$ python3 -q
>>> import numpy as np
>>> import numpy.linalg as la
>>> np.set_printoptions(suppress=True, linewidth=200)
>>> A2 = np.array([[-2, -1], [-1, 2]])
>>> W2 = np.array([[0, 1, 1], [2, 1, 1], [2, 0, 1]])
>>> M = np.kron(A2, W2)
>>> M
array([[ 0, -2, -2,  0, -1, -1],
       [-4, -2, -2, -2, -1, -1],
       [-4,  0, -2, -2,  0, -1],
       [ 0, -1, -1,  0,  2,  2],
       [-2, -1, -1,  4,  2,  2],
       [-2,  0, -1,  4,  0,  2]])
>>> def softmax(z):
...     e = np.exp(z - z.max(axis=-1, keepdims=True))
...     return e / e.sum(axis=-1, keepdims=True)
... 
>>> np.round(softmax(M[3]), 3)
array([0.057, 0.021, 0.021, 0.057, 0.422, 0.422])
>>> np.round(softmax(M[3] + -3), 3)
array([0.057, 0.021, 0.021, 0.057, 0.422, 0.422])
>>> np.round(softmax(M).sum(axis=1), 3)
array([1., 1., 1., 1., 1., 1.])
>>> S = M @ M.T / np.sqrt(6)
>>> np.round(softmax(S), 3) + 0
array([[0.459, 0.459, 0.06 , 0.008, 0.008, 0.008],
       [0.   , 0.885, 0.115, 0.   , 0.   , 0.   ],
       [0.   , 0.5  , 0.5  , 0.   , 0.   , 0.   ],
       [0.008, 0.008, 0.008, 0.459, 0.459, 0.06 ],
       [0.   , 0.   , 0.   , 0.   , 0.885, 0.115],
       [0.   , 0.   , 0.   , 0.   , 0.5  , 0.5  ]])
>>> np.round(softmax(S + np.triu(np.full(S.shape, -np.inf), 1)), 3) + 0
array([[1.   , 0.   , 0.   , 0.   , 0.   , 0.   ],
       [0.   , 1.   , 0.   , 0.   , 0.   , 0.   ],
       [0.   , 0.5  , 0.5  , 0.   , 0.   , 0.   ],
       [0.016, 0.016, 0.016, 0.952, 0.   , 0.   ],
       [0.   , 0.   , 0.   , 0.   , 1.   , 0.   ],
       [0.   , 0.   , 0.   , 0.   , 0.5  , 0.5  ]])
>>> f = np.array([0, 3, -2, -1, 0, 1])
>>> A2 = M + np.outer(f, np.eye(6)[5])
>>> np.round(la.det(A2) / la.det(M), 3), round(float(1 + la.solve(M, f)[5]), 3)
(np.float64(2.0), 2.0)
>>> la.matrix_rank(A2 - M)
np.int64(1)
>>> A2 = la.inv(M)
>>> np.round(la.inv(A2), 3)
array([[-0., -2., -2., -0., -1., -1.],
       [-4., -2., -2., -2., -1., -1.],
       [-4., -0., -2., -2., -0., -1.],
       [ 0., -1., -1.,  0.,  2.,  2.],
       [-2., -1., -1.,  4.,  2.,  2.],
       [-2.,  0., -1.,  4.,  0.,  2.]])
>>> np.round(la.det(M) * A2, 3) + 0
array([[-100.,  100.,    0.,  -50.,   50.,    0.],
       [   0.,  200., -200.,    0.,  100., -100.],
       [ 200., -200.,  200.,  100., -100.,  100.],
       [ -50.,   50.,    0.,  100., -100.,    0.],
       [   0.,  100., -100.,    0., -200.,  200.],
       [ 100., -100.,  100., -200.,  200., -200.]])
>>> np.allclose(A2, M.T)
False
>>> M @ A2
array([[1., 0., 0., 0., 0., 0.],
       [0., 1., 0., 0., 0., 0.],
       [0., 0., 1., 0., 0., 0.],
       [0., 0., 0., 1., 0., 0.],
       [0., 0., 0., 0., 1., 0.],
       [0., 0., 0., 0., 0., 1.]])
>>> A2.round(3) + 0
array([[ 0.2, -0.2,  0. ,  0.1, -0.1,  0. ],
       [ 0. , -0.4,  0.4,  0. , -0.2,  0.2],
       [-0.4,  0.4, -0.4, -0.2,  0.2, -0.2],
       [ 0.1, -0.1,  0. , -0.2,  0.2,  0. ],
       [ 0. , -0.2,  0.2,  0. ,  0.4, -0.4],
       [-0.2,  0.2, -0.2,  0.4, -0.4,  0.4]])
>>> T = np.stack([M, 3 * M, M[::-1]])
>>> T.sum(axis=0)
array([[ -2,  -8,  -9,   4,  -4,  -2],
       [-18,  -9,  -9,  -4,  -2,  -2],
       [-16,  -1,  -9,  -8,   2,  -2],
       [ -4,  -4,  -6,  -2,   8,   7],
       [-12,  -6,  -6,  14,   7,   7],
       [ -8,  -2,  -6,  16,  -1,   7]])
>>> T.shape
(3, 6, 6)
>>> np.round(la.norm(T, axis=(1, 2)), 3)
array([11.402, 34.205, 11.402])
>>> (T @ M.T).shape
(3, 6, 6)
